% ipython --no-banner

In [1]: import numpy as np

In [2]: np.set_printoptions(suppress=True, linewidth=120)

In [3]: F = np.loadtxt("x.csv", delimiter=",")

In [4]: F
Out[4]: 
array([[-0.14,  0.98, -1.62],
       [ 0.21,  0.63, -0.57],
       [-0.05,  0.75, -1.15],
       [-0.16,  0.02, -0.28]])

In [5]: def softmax(z):
   ...:     e = np.exp(z - z.max(axis=-1, keepdims=True))
   ...:     return e / e.sum(axis=-1, keepdims=True)
   ...: 

In [6]: np.round(softmax(10 * F[0]), 4) + 0
Out[6]: array([0., 1., 0.])

In [7]: np.round(softmax(F).sum(axis=1), 4)
Out[7]: array([1., 1., 1., 1.])

In [8]: scores = F @ F.T / np.sqrt(3)

In [9]: np.round(softmax(scores)[0] @ F, 4)
Out[9]: array([-0.0651,  0.786 , -1.2251])

In [10]: np.round(softmax(scores + np.triu(np.full(scores.shape, -np.inf), 1)), 4)
Out[10]: 
array([[1.    , 0.    , 0.    , 0.    ],
       [0.606 , 0.394 , 0.    , 0.    ],
       [0.4797, 0.2032, 0.317 , 0.    ],
       [0.2834, 0.2306, 0.2598, 0.2261]])

In [11]: Uu, sv, Vt = np.linalg.svd(F)

In [12]: evecs = Vt[:(sv > 1e-8).sum()]

In [13]: rng = np.random.default_rng(2813)

In [14]: x = F[2] + 5 * F[1] + rng.integers(2) * np.eye(3)[0]

In [15]: x.round(4)
Out[15]: array([ 1. ,  3.9, -4. ])

In [16]: np.round(np.linalg.norm(x - evecs.T @ evecs @ x), 4)
Out[16]: np.float64(0.0)

In [17]: np.round(evecs.T @ evecs, 4)
Out[17]: 
array([[ 0.5519,  0.4074,  0.2852],
       [ 0.4074,  0.6296, -0.2593],
       [ 0.2852, -0.2593,  0.8185]])

In [18]: np.linalg.matrix_rank(np.vstack([F, x]))
Out[18]: np.int64(2)

In [19]: np.allclose(evecs.T @ evecs @ x, x)
Out[19]: True

In [20]: Uu, sv, Vt = np.linalg.svd(F)

In [21]: np.argmax(sv[:-1] / (sv[1:] + 1e-6)) + 1
Out[21]: np.int64(2)

In [22]: sv.round(4) + 0
Out[22]: array([2.4915, 0.3932, 0.    ])

In [23]: B = Uu[:, :2] @ np.diag(sv[:2]) @ Vt[:2]

In [24]: B.round(4)
Out[24]: 
array([[-0.14,  0.98, -1.62],
       [ 0.21,  0.63, -0.57],
       [-0.05,  0.75, -1.15],
       [-0.16,  0.02, -0.28]])

In [25]: np.linalg.matrix_rank(B)
Out[25]: np.int64(2)

In [26]: x = np.array([3, 3, 0])

In [27]: h1 = np.maximum(F @ x, 0)

In [28]: np.maximum(F @ x, 0) - np.maximum(-F @ x, 0)
Out[28]: array([ 2.52,  2.52,  2.1 , -0.42])

In [29]: np.round(np.maximum(F @ (3 * x), 0), 4)
Out[29]: array([7.56, 7.56, 6.3 , 0.  ])

In [30]: ang = np.radians(90)

In [31]: r_ = np.eye(3)

In [32]: r_[2, 2] = r_[0, 0] = np.cos(ang)

In [33]: r_[2, 0], r_[0, 2] = -np.sin(ang), np.sin(ang)

In [34]: r_.round(4) + 0
Out[34]: 
array([[ 0.,  0.,  1.],
       [ 0.,  1.,  0.],
       [-1.,  0.,  0.]])

In [35]: B = F @ r_.T

In [36]: B.round(4)
Out[36]: 
array([[-1.62,  0.98,  0.14],
       [-0.57,  0.63, -0.21],
       [-1.15,  0.75,  0.05],
       [-0.28,  0.02,  0.16]])

In [37]: np.round(np.linalg.svd(F, compute_uv=False), 4) + 0, np.round(np.linalg.svd(B, compute_uv=False), 4) + 0
Out[37]: (array([2.4915, 0.3932, 0.    ]), array([2.4915, 0.3932, 0.    ]))

In [38]: np.allclose(np.linalg.norm(F, axis=1), np.linalg.norm(B, axis=1))
Out[38]: True

In [39]: np.abs(B - F).max(axis=0)
Out[39]: array([1.48, 0.  , 1.76])

In [40]: np.allclose(F @ F.T, B @ B.T)
Out[40]: True

In [41]: X = np.loadtxt("w.csv", delimiter=",")

In [42]: X.round(4)
Out[42]: 
array([[-0.1296,  0.7707,  0.6239],
       [-0.1945, -0.6367,  0.7462],
       [ 0.9723, -0.0246,  0.2324]])

In [43]: f, r1 = X[1], X[0]

In [44]: np.round(f @ r1, 4)
Out[44]: np.float64(0.0)

In [45]: round(float(f @ f), 4)
Out[45]: 1.0

In [46]: pr = (f @ r1) / (f @ f) * f

In [47]: (r1 - pr) @ f
Out[47]: np.float64(0.0)

In [48]: np.linalg.matrix_rank(np.outer(f, r1))
Out[48]: np.int64(1)

In [49]: np.round(r1 - pr, 4)
Out[49]: array([-0.1296,  0.7707,  0.6239])

In [50]: pr.round(4) + 0
Out[50]: array([0., 0., 0.])

In [51]: B = np.array([[8, 8, 3], [1, 1, 3]])

In [52]: Z = np.kron(B, X)

In [53]: round(np.linalg.norm(Z, 2), 4), round(float(np.linalg.norm(B, 2) * np.linalg.norm(X, 2)), 4)
Out[53]: (np.float64(11.9071), 11.9071)

In [54]: Z.shape
Out[54]: (6, 9)

In [55]: np.linalg.matrix_rank(Z)
Out[55]: np.int64(6)

In [56]: E = np.array([[1, 1, 2, 1], [2, 2, 2, 0], [2, 1, 0, 1], [2, 1, 1, 1]])

In [57]: x = np.array([2, 4, -3, -1])

In [58]: (E @ x).argmax()
Out[58]: np.int64(2)

In [59]: np.einsum("ij,j->i", E, x)
Out[59]: array([-1,  6,  7,  4])

In [60]: E @ x
Out[60]: array([-1,  6,  7,  4])

In [61]: E * x
Out[61]: 
array([[ 2,  4, -6, -1],
       [ 4,  8, -6,  0],
       [ 4,  4,  0, -1],
       [ 4,  4, -3, -1]])

In [62]: (E * x).sum(axis=1)
Out[62]: array([-1,  6,  7,  4])

In [63]: E @ np.eye(4)[1]
Out[63]: array([1., 2., 1., 1.])
